% python3 -q
>>> import numpy as np
>>> np.set_printoptions(precision=3, suppress=True, linewidth=100)
>>> F = np.load("a.npy")
>>> print(F)
[[ 1 -1 -1  1  1 -1 -1  1]
 [ 1  1  1  1  1  1  1  1]
 [ 1  1 -1 -1  1  1 -1 -1]
 [ 1 -1 -1  1 -1  1  1 -1]
 [ 1  1  1  1 -1 -1 -1 -1]
 [ 1 -1  1 -1 -1  1 -1  1]]
>>> A2 = F / np.sqrt((F ** 2).mean(axis=1, keepdims=True))
>>> print(np.linalg.norm(A2, axis=1))
[2.828 2.828 2.828 2.828 2.828 2.828]
>>> print(np.linalg.matrix_rank(A2) == np.linalg.matrix_rank(F))
True
>>> print(A2[2])
[ 1.  1. -1. -1.  1.  1. -1. -1.]
>>> print(np.linalg.matrix_rank(F - F.mean(axis=1, keepdims=True)))
5
>>> print(F - F.mean(axis=1, keepdims=True))
[[ 1. -1. -1.  1.  1. -1. -1.  1.]
 [ 0.  0.  0.  0.  0.  0.  0.  0.]
 [ 1.  1. -1. -1.  1.  1. -1. -1.]
 [ 1. -1. -1.  1. -1.  1.  1. -1.]
 [ 1.  1.  1.  1. -1. -1. -1. -1.]
 [ 1. -1.  1. -1. -1.  1. -1.  1.]]
>>> x = np.array([5, 7, -1, -1, 7, 6, 4, -7])
>>> h1 = np.maximum(F @ x, 0)
>>> print(h1)
[ 0 20 30  8  0  0]
>>> r0, v = F[2], F[3]
>>> print(r0 @ r0)
8
>>> p = (r0 @ v) / (r0 @ r0) * r0
>>> print(p)
[ 0.  0. -0. -0.  0.  0. -0. -0.]
>>> print(np.linalg.matrix_rank(np.outer(r0, v)))
1
>>> def softmax(z):
...     e = np.exp(z - z.max(axis=-1, keepdims=True))
...     return e / e.sum(axis=-1, keepdims=True)
... 
>>> print(np.round(softmax(10 * F[3]), 3) + 0)
[0.25 0.   0.   0.25 0.   0.25 0.25 0.  ]
>>> print(softmax(F[3]))
[0.22 0.03 0.03 0.22 0.03 0.22 0.22 0.03]
>>> scores = F @ F.T / np.sqrt(8)
>>> print(softmax(scores).round(6).argmax(axis=1))
[0 1 2 3 4 5]
>>> print(round(float(np.linalg.norm(F, "nuc")), 3))
16.971
>>> print(np.linalg.norm(F, axis=1))
[2.828 2.828 2.828 2.828 2.828 2.828]
>>> print(F[1] @ F[4])
0
>>> print(np.round(np.linalg.norm(F[1], 1), 3), np.round(np.linalg.norm(F[1], np.inf), 3))
8.0 1.0
>>> print(np.linalg.norm(F, axis=0))
[2.449 2.449 2.449 2.449 2.449 2.449 2.449 2.449]
>>> mat = np.load("x.npy")
>>> print(mat)
[[ 1.02 -3.   -2.   -1.   -3.   -5.    2.  ]
 [-3.    2.02  1.   -1.    5.    4.    0.  ]
 [-1.   -5.   -1.98 -4.    3.    4.   -4.  ]
 [ 5.    0.   -5.   -1.98 -3.    5.   -4.  ]
 [ 3.   -5.    2.    0.    0.02 -4.    3.  ]
 [-4.    0.   -3.   -5.    5.    2.02 -5.  ]
 [ 1.   -3.   -2.   -1.   -3.   -5.    2.02]]
>>> Uu, s, vt = np.linalg.svd(mat, full_matrices=False)
>>> print(np.round(Uu.T @ Uu, 3) + 0)
[[1. 0. 0. 0. 0. 0. 0.]
 [0. 1. 0. 0. 0. 0. 0.]
 [0. 0. 1. 0. 0. 0. 0.]
 [0. 0. 0. 1. 0. 0. 0.]
 [0. 0. 0. 0. 1. 0. 0.]
 [0. 0. 0. 0. 0. 1. 0.]
 [0. 0. 0. 0. 0. 0. 1.]]
>>> print(np.cumsum(s ** 2) / np.sum(s ** 2))
[0.506 0.75  0.92  0.984 0.993 1.    1.   ]
>>> print(np.round(s / s[0], 3) + 0)
[1.    0.695 0.58  0.354 0.136 0.117 0.   ]
>>> print(Uu.shape, s.shape, vt.shape)
(7, 7) (7,) (7, 7)
>>> print(s)
[16.221 11.274  9.403  5.745  2.203  1.904  0.001]
>>> rng = np.random.default_rng(13824)
>>> labels = rng.integers(0, 3, 3)
>>> K = (labels[:, None] == labels) * -2 + np.eye(3)
>>> print(K)
[[-1.  0.  0.]
 [ 0. -1. -2.]
 [ 0. -2. -1.]]
>>> ev, V = np.linalg.eigh(K)
>>> print(np.round(V.T @ K @ V, 3) + 0)
[[-3.  0.  0.]
 [ 0. -1.  0.]
 [ 0.  0.  1.]]
>>> print(ev)
[-3. -1.  1.]
>>> print(np.abs(V[:, -1]))
[0.    0.707 0.707]
>>> A2 = np.linalg.inv(K)
>>> print(np.linalg.det(K) * A2)
[[-3. -0. -0.]
 [-0.  1. -2.]
 [-0. -2.  1.]]
>>> print((np.abs(A2) > 1e-9).astype(int))
[[1 0 0]
 [0 1 1]
 [0 1 1]]
>>> print(np.linalg.inv(A2))
[[-1. -0. -0.]
 [-0. -1. -2.]
 [-0. -2. -1.]]
>>> print(round(np.linalg.det(K) * np.linalg.det(A2), 3))
1.0
>>> print(K @ A2)
[[1. 0. 0.]
 [0. 1. 0.]
 [0. 0. 1.]]
>>> print(np.allclose(A2, K.T))
False
>>> r0 = np.array([-1, 0, 1])
>>> A2 = K + np.outer(r0, np.eye(3)[2])
>>> print(np.linalg.matrix_rank(A2 - K))
1
>>> print(A2)
[[-1.  0. -1.]
 [ 0. -1. -2.]
 [ 0. -2.  0.]]
>>> print(round(float(np.linalg.det(A2) / np.linalg.det(K)), 3), round(float(1 + np.linalg.solve(K, r0)[2]), 3))
1.333 1.333
>>> print(round(np.linalg.norm(A2, 1), 3), round(np.linalg.norm(A2, np.inf), 3))
3.0 3.0
>>> print(np.linalg.norm(A2, axis=1))
[1.414 2.236 2.   ]
>>> print(np.linalg.norm(A2, axis=1).argmax())
1
>>> print(round(float(np.linalg.norm(A2[2], 1)), 3), round(float(np.linalg.norm(A2[2], np.inf)), 3))
2.0 2.0
>>> ev, V = np.linalg.eigh(K)
>>> x = np.array([2, -1, 2])
>>> print(np.abs(K).sum(axis=1).max(), np.abs(ev).max())
3.0 3.0
>>> print(round(x @ K @ x / (x @ x), 3), ev[0], ev[-1])
-0.111 -3.0 1.0
>>> print((np.sign(V[:, -1].round(6)) == np.sign(V[0, -1].round(6))).astype(int))
[1 0 0]
>>> J = np.diag(np.array([1, 0, -2, 2, 0, 3]))
>>> print(J)
[[ 1  0  0  0  0  0]
 [ 0  0  0  0  0  0]
 [ 0  0 -2  0  0  0]
 [ 0  0  0  2  0  0]
 [ 0  0  0  0  0  0]
 [ 0  0  0  0  0  3]]
>>> Uu, s, vt = np.linalg.svd(J)
>>> print(s)
[3. 2. 2. 1. 0. 0.]
>>> A2 = Uu[:, :4] @ np.diag(s[:4]) @ vt[:4]
>>> print(round(np.linalg.norm(J - A2) / np.linalg.norm(J), 3))
0.0
>>> print(np.linalg.matrix_rank(J, rtol=0.05))
4
>>> print(round(np.linalg.norm(J - A2, 2), 3), s[4])
0.0 0.0
>>> print(np.linalg.matrix_rank(A2))
4
>>> ev, V = np.linalg.eigh(J)
>>> x = np.array([-3, 1, 3, -2, 2, 5])
>>> print(round(x @ J @ x / (x @ x), 3), ev[0], ev[-1])
1.423 -2.0 3.0
>>> print(V * np.abs(ev) @ V.T)
[[1. 0. 0. 0. 0. 0.]
 [0. 0. 0. 0. 0. 0.]
 [0. 0. 2. 0. 0. 0.]
 [0. 0. 0. 2. 0. 0.]
 [0. 0. 0. 0. 0. 0.]
 [0. 0. 0. 0. 0. 3.]]
>>> print(x @ J @ x)
74
>>> labels = rng.permutation(6)
>>> print(labels)
[4 3 1 2 0 5]
>>> A2 = J[labels][:, labels]
>>> print(np.trace(A2))
4
>>> print(A2)
[[ 0  0  0  0  0  0]
 [ 0  2  0  0  0  0]
 [ 0  0  0  0  0  0]
 [ 0  0  0 -2  0  0]
 [ 0  0  0  0  1  0]
 [ 0  0  0  0  0  3]]
>>> print(np.diag(A2))
[ 0  2  0 -2  1  3]
>>> print(np.allclose(A2, J))
False
>>> print(np.linalg.matrix_rank(J - J[0, 0] * np.eye(6)))
5
>>> m1 = np.loadtxt("data.csv", delimiter=",")
>>> print(m1)
[[1.    0.9   0.81  0.729]
 [0.9   1.    0.9   0.81 ]
 [0.81  0.9   1.    0.9  ]
 [0.729 0.81  0.9   1.   ]]
>>> Q, V = np.linalg.qr(m1[:, :3])[0], np.linalg.qr(m1[:, 3:])[0]
>>> s = np.linalg.svd(Q.T @ V, compute_uv=False)
>>> print(s)
[0.997]
>>> print(round(np.linalg.norm(Q @ Q.T - V @ V.T, 2), 3))
1.0
